In [1]: import numpy as np

In [2]: np.set_printoptions(precision=3, suppress=True, linewidth=140)

In [3]: tidy = lambda a: np.round(a, 3) + 0

In [4]: A = np.loadtxt("arr.csv", delimiter=",")

In [5]: A
Out[5]: 
array([[ 1.3  ,  3.889,  0.8  ],
       [ 0.6  ,  1.755, -0.9  ],
       [-0.6  , -1.789, -1.2  ],
       [-1.1  , -3.239, -0.1  ],
       [-0.4  , -1.236,  0.9  ],
       [-1.7  , -5.052, -1.7  ],
       [-1.   , -3.001, -0.1  ],
       [ 0.1  ,  0.313,  0.3  ],
       [ 0.   ,  0.049,  0.5  ],
       [-0.3  , -0.873, -0.2  ],
       [-1.8  , -5.363,  0.3  ],
       [-0.8  , -2.442,  0.9  ],
       [ 0.4  ,  1.187,  0.1  ],
       [ 0.   ,  0.005, -0.6  ],
       [ 0.7  ,  2.034, -1.1  ],
       [ 4.   , 11.96 ,  0.4  ],
       [-0.2  , -0.541,  1.2  ],
       [-0.3  , -0.879,  0.9  ],
       [ 0.7  ,  2.095,  1.3  ]])

In [6]: D = np.linalg.norm(A[:, None] - A[None], axis=-1)

In [7]: D.mean(axis=1).argmax()
Out[7]: np.int64(15)

In [8]: D[1].round(6).argsort(kind="stable")[:4]
Out[8]: array([ 1, 14, 12, 13])

In [9]: C = A[[18, 2]].astype(float)

In [10]: for _ in range(3):
    ...:     labels = np.linalg.norm(A[:, None] - C, axis=-1).argmin(axis=1)
    ...:     C = np.array([A[labels == j].mean(axis=0) for j in range(2)])
    ...: 

In [11]: labels
Out[11]: array([0, 0, 1, 1, 1, 1, 1, 1, 1, 1, 1, 1, 0, 1, 0, 0, 1, 1, 0])

In [12]: np.abs(C[1] - C[0]).argmax()
Out[12]: np.int64(1)

In [13]: tidy(C)
Out[13]: 
array([[ 1.283,  3.82 ,  0.1  ],
       [-0.623, -1.85 ,  0.085]])

In [14]: tidy(C[1] - C[0])
Out[14]: array([-1.906, -5.67 , -0.015])

In [15]: u, v = C[0], C[1]

In [16]: tidy(u @ u)
Out[16]: np.float64(16.249)

In [17]: tidy(u @ v)
Out[17]: np.float64(-7.858)

In [18]: p = (u @ v) / (u @ u) * u

In [19]: tidy(p)
Out[19]: array([-0.621, -1.847, -0.048])

In [20]: Ac = A - A.mean(axis=0)

In [21]: U, s, vt = np.linalg.svd(Ac, full_matrices=False)

In [22]: np.searchsorted(np.cumsum(s ** 2) / (s ** 2).sum(), 0.9) + 1
Out[22]: np.int64(1)

In [23]: J = np.array([[-2.0, 1.0, 0.0], [0.0, -2.0, 1.0], [0.0, 0.0, -2.0]])

In [24]: J @ J
Out[24]: 
array([[ 4., -4.,  1.],
       [ 0.,  4., -4.],
       [ 0.,  0.,  4.]])

In [25]: np.prod(np.diag(J)), tidy(np.linalg.det(J))
Out[25]: (np.float64(-8.0), np.float64(-8.0))

In [26]: tidy(np.sort(np.linalg.eigvals(J)))
Out[26]: array([-2., -2., -2.])

In [27]: cov = J.T @ J

In [28]: (J @ J.T).shape
Out[28]: (3, 3)

In [29]: np.linalg.matrix_rank(cov)
Out[29]: np.int64(3)

In [30]: tidy(np.linalg.eigvalsh(cov)[::-1])
Out[30]: array([7.626, 4.515, 1.859])

In [31]: np.trace(cov), (J ** 2).sum()
Out[31]: (np.float64(14.0), np.float64(14.0))

In [32]: np.allclose(cov, cov.T)
Out[32]: True

In [33]: arr = np.abs(np.array([[0, 2, -3], [-2, 2, -3], [1, 0, -3]])) + np.eye(3)

In [34]: arr = arr / arr.sum(axis=1, keepdims=True)

In [35]: tidy(arr)
Out[35]: 
array([[0.167, 0.333, 0.5  ],
       [0.25 , 0.375, 0.375],
       [0.2  , 0.   , 0.8  ]])

In [36]: other = np.c_[A[:, :1] @ np.array([[0]]), np.array([3, 0, 3, 3, 0, 0, 3, 1, 2, 2, 2, 3, 1, 3, 0, 2, 3, 1, 3])]

In [37]: other
Out[37]: 
array([[0., 3.],
       [0., 0.],
       [0., 3.],
       [0., 3.],
       [0., 0.],
       [0., 0.],
       [0., 3.],
       [0., 1.],
       [0., 2.],
       [0., 2.],
       [0., 2.],
       [0., 3.],
       [0., 1.],
       [0., 3.],
       [0., 0.],
       [0., 2.],
       [0., 3.],
       [0., 1.],
       [0., 3.]])

In [38]: tidy(np.linalg.lstsq(A, other[:, 0])[0])
Out[38]: array([0., 0., 0.])

In [39]: np.linalg.matrix_rank(other)
Out[39]: np.int64(1)

In [40]: np.linalg.matrix_rank(np.c_[A, other])
Out[40]: np.int64(4)

In [41]: F = np.load("x.npy")

In [42]: tidy(F)
Out[42]: 
array([[-0.943,  0.13 ,  0.307],
       [ 0.047, -0.86 ,  0.508],
       [ 0.33 ,  0.494,  0.805]])

In [43]: tidy(F[:, 0] @ F[:, 2])
Out[43]: np.float64(0.0)

In [44]: tidy(np.linalg.norm(F, axis=0))
Out[44]: array([1., 1., 1.])

In [45]: tidy(np.linalg.pinv(F))
Out[45]: 
array([[-0.943,  0.047,  0.33 ],
       [ 0.13 , -0.86 ,  0.494],
       [ 0.307,  0.508,  0.805]])

In [46]: tidy(F.T @ F)
Out[46]: 
array([[1., 0., 0.],
       [0., 1., 0.],
       [0., 0., 1.]])

In [47]: x = np.array([6, 1, 3])

In [48]: tidy(np.linalg.det(F))
Out[48]: np.float64(1.0)

In [49]: tidy(F.T @ (F @ x))
Out[49]: array([6., 1., 3.])

In [50]: [p for p in range(1, 25) if np.allclose(np.linalg.matrix_power(F, p), np.eye(3))]
Out[50]: []

In [51]: tidy(np.sort(np.abs(np.degrees(np.angle(np.linalg.eigvals(F))))))
Out[51]: array([  0.   , 177.507, 177.507])

In [52]: O, V = np.linalg.qr(F[:, :1])[0], np.linalg.qr(F[:, 1:])[0]

In [53]: s = np.linalg.svd(O.T @ V, compute_uv=False)

In [54]: tidy(np.degrees(np.arccos(s.clip(0, 1))))
Out[54]: array([90.])

In [55]: tidy(s)
Out[55]: array([0.])

In [56]: tidy(np.linalg.norm(O @ O.T - V @ V.T, 2))
Out[56]: np.float64(1.0)

In [57]: X = np.array([[1.2, -1.7, -0.2],
    ...:     [1.3, 1.1, 0.4],
    ...:     [0.2, 1.9, 1.1],
    ...:     [-0.4, 0.9, 0.6],
    ...:     [-1.7, -1.2, 1.9],
    ...:     [-1.6, -0.3, -0.3],
    ...:     [0.5, 0.2, -1.0],
    ...:     [-3.3, 1.5, 0.5],
    ...:     [1.2, 0.3, -1.4],
    ...:     [-0.4, 0.1, 0.3],
    ...:     [-0.8, -0.7, 1.1],
    ...:     [0.5, 2.3, 0.0],
    ...:     [-0.1, -0.8, -0.9]])

In [58]: X[7] *= 3

In [59]: tidy(X)
Out[59]: 
array([[ 1.2, -1.7, -0.2],
       [ 1.3,  1.1,  0.4],
       [ 0.2,  1.9,  1.1],
       [-0.4,  0.9,  0.6],
       [-1.7, -1.2,  1.9],
       [-1.6, -0.3, -0.3],
       [ 0.5,  0.2, -1. ],
       [-9.9,  4.5,  1.5],
       [ 1.2,  0.3, -1.4],
       [-0.4,  0.1,  0.3],
       [-0.8, -0.7,  1.1],
       [ 0.5,  2.3,  0. ],
       [-0.1, -0.8, -0.9]])

In [60]: other = np.c_[X[:, :2] @ np.array([[5, 3], [-9, -5]]), np.array([2, 1, 2, 2, 0, 0, 0, 1, 0, 1, 0, 2, 1])]

In [61]: tidy(other)
Out[61]: 
array([[ 21.3,  12.1,   2. ],
       [ -3.4,  -1.6,   1. ],
       [-16.1,  -8.9,   2. ],
       [-10.1,  -5.7,   2. ],
       [  2.3,   0.9,   0. ],
       [ -5.3,  -3.3,   0. ],
       [  0.7,   0.5,   0. ],
       [-90. , -52.2,   1. ],
       [  3.3,   2.1,   0. ],
       [ -2.9,  -1.7,   1. ],
       [  2.3,   1.1,   0. ],
       [-18.2, -10. ,   2. ],
       [  6.7,   3.7,   1. ]])

In [62]: tidy(np.linalg.lstsq(X, other[:, 0])[0])
Out[62]: array([ 5., -9.,  0.])

In [63]: C = X[[3, 10]].astype(float)

In [64]: for _ in range(4):
    ...:     labels = np.linalg.norm(X[:, None] - C, axis=-1).argmin(axis=1)
    ...:     C = np.array([X[labels == j].mean(axis=0) for j in range(2)])
    ...: 

In [65]: labels
Out[65]: array([1, 1, 1, 1, 1, 1, 1, 0, 1, 1, 1, 1, 1])

In [66]: tidy(C)
Out[66]: 
array([[-9.9  ,  4.5  ,  1.5  ],
       [-0.008,  0.175,  0.133]])

In [67]: tidy(C[1] - C[0])
Out[67]: array([ 9.892, -4.325, -1.367])

In [68]: np.bincount(labels)
Out[68]: array([ 1, 12])

In [69]: E = np.load("out12.npy")

In [70]: E
Out[70]: 
array([[ 1, -2,  2, -1],
       [ 0,  1,  0,  0],
       [ 0,  0, -2, -1],
       [ 0,  0,  0,  1]])

In [71]: u = np.array([1, 3])

In [72]: np.correlate(E[2], E[3], "full")
Out[72]: array([ 0,  0, -2, -1,  0,  0,  0])

In [73]: np.array([np.convolve(row, u, "same") for row in E])
Out[73]: 
array([[ 1,  1, -4,  5],
       [ 0,  1,  3,  0],
       [ 0,  0, -2, -7],
       [ 0,  0,  0,  1]])

In [74]: np.convolve(E[2], u)
Out[74]: array([ 0,  0, -2, -7, -3])

In [75]: O, R = np.linalg.qr(E)

In [76]: abs(R[0, 0]), tidy(np.linalg.norm(E[:, 0]))
Out[76]: (np.float64(1.0), np.float64(1.0))

In [77]: np.trace(O @ O.T)
Out[77]: np.float64(4.0)

In [78]: np.abs(np.diag(R))
Out[78]: array([1., 1., 2., 1.])

In [79]: O
Out[79]: 
array([[ 1.,  0.,  0.,  0.],
       [-0.,  1.,  0.,  0.],
       [-0., -0.,  1.,  0.],
       [-0., -0., -0.,  1.]])

In [80]: O.T @ O
Out[80]: 
array([[1., 0., 0., 0.],
       [0., 1., 0., 0.],
       [0., 0., 1., 0.],
       [0., 0., 0., 1.]])

In [81]: np.allclose(R.T @ R, E.T @ E)
Out[81]: True

In [82]: R
Out[82]: 
array([[ 1., -2.,  2., -1.],
       [ 0.,  1.,  0.,  0.],
       [ 0.,  0., -2., -1.],
       [ 0.,  0.,  0.,  1.]])

In [83]: np.linalg.matrix_power(E - np.diag(np.diag(E)), 4)
Out[83]: 
array([[0, 0, 0, 0],
       [0, 0, 0, 0],
       [0, 0, 0, 0],
       [0, 0, 0, 0]])

In [84]: rng = np.random.default_rng(2027)

In [85]: labels = rng.permutation(4)

In [86]: labels
Out[86]: array([3, 1, 2, 0])

In [87]: other = E[labels][:, labels]

In [88]: tidy(np.sort(np.abs(np.linalg.eigvals(other))))
Out[88]: array([1., 1., 1., 2.])

In [89]: np.allclose(other, E)
Out[89]: False

In [90]: np.diag(other)
Out[90]: array([ 1,  1, -2,  1])

In [91]: tidy(np.linalg.det(other)), tidy(np.linalg.det(E[labels]))
Out[91]: (np.float64(-2.0), np.float64(2.0))

In [92]: evals, V = np.linalg.eig(E)

In [93]: E @ V[:, 0] - evals[0] * V[:, 0]
Out[93]: array([0., 0., 0., 0.])

In [94]: np.prod(evals)
Out[94]: np.float64(-2.0)

In [95]: tidy(np.sort(np.linalg.eigvals(E @ E)))
Out[95]: array([1., 1., 1., 4.])

In [96]: W0 = np.load("w.npy")

In [97]: W0
Out[97]: 
array([[-1.579, -1.746, -9.719],
       [ 7.134, -4.791,  5.114],
       [-9.289,  0.805,  3.616],
       [-3.672, -5.717, -7.337],
       [-8.157,  0.808,  5.728],
       [-5.46 ,  5.279, -6.506],
       [ 5.935, -3.379,  7.304],
       [-7.698, -6.032, -2.086],
       [ 0.255, -9.932,  1.134],
       [ 4.194, -7.443, -5.197],
       [-6.503,  6.113, -4.51 ],
       [-9.473,  2.819,  1.522],
       [-2.421, -5.777, -7.795],
       [ 6.007,  4.356,  6.704],
       [-2.213, -9.68 ,  1.183],
       [-1.576, -8.211,  5.485],
       [-1.867,  7.598,  6.228]])

In [98]: Ac = (W0 - W0.mean(axis=0)) / W0.std(axis=0)

In [99]: tidy(Ac.std(axis=0))
Out[99]: array([1., 1., 1.])

In [100]: np.argwhere(np.abs(Ac) > 2)
Out[100]: array([], shape=(0, 2), dtype=int64)

In [101]: b = np.linalg.lstsq(np.delete(Ac, 1, axis=1), Ac[:, 1])[0]

In [102]: tidy(1 - np.var(Ac[:, 1] - np.delete(Ac, 1, axis=1) @ b))
Out[102]: np.float64(0.12)

In [103]: C = W0[[0, 5]].astype(float)

In [104]: for _ in range(7):
     ...:     labels = np.linalg.norm(W0[:, None] - C, axis=-1).argmin(axis=1)
     ...:     C = np.array([W0[labels == j].mean(axis=0) for j in range(2)])
     ...: 

In [105]: labels
Out[105]: array([0, 0, 1, 0, 1, 1, 0, 0, 0, 0, 1, 1, 0, 1, 0, 0, 1])

In [106]: np.bincount(labels)
Out[106]: array([10,  7])
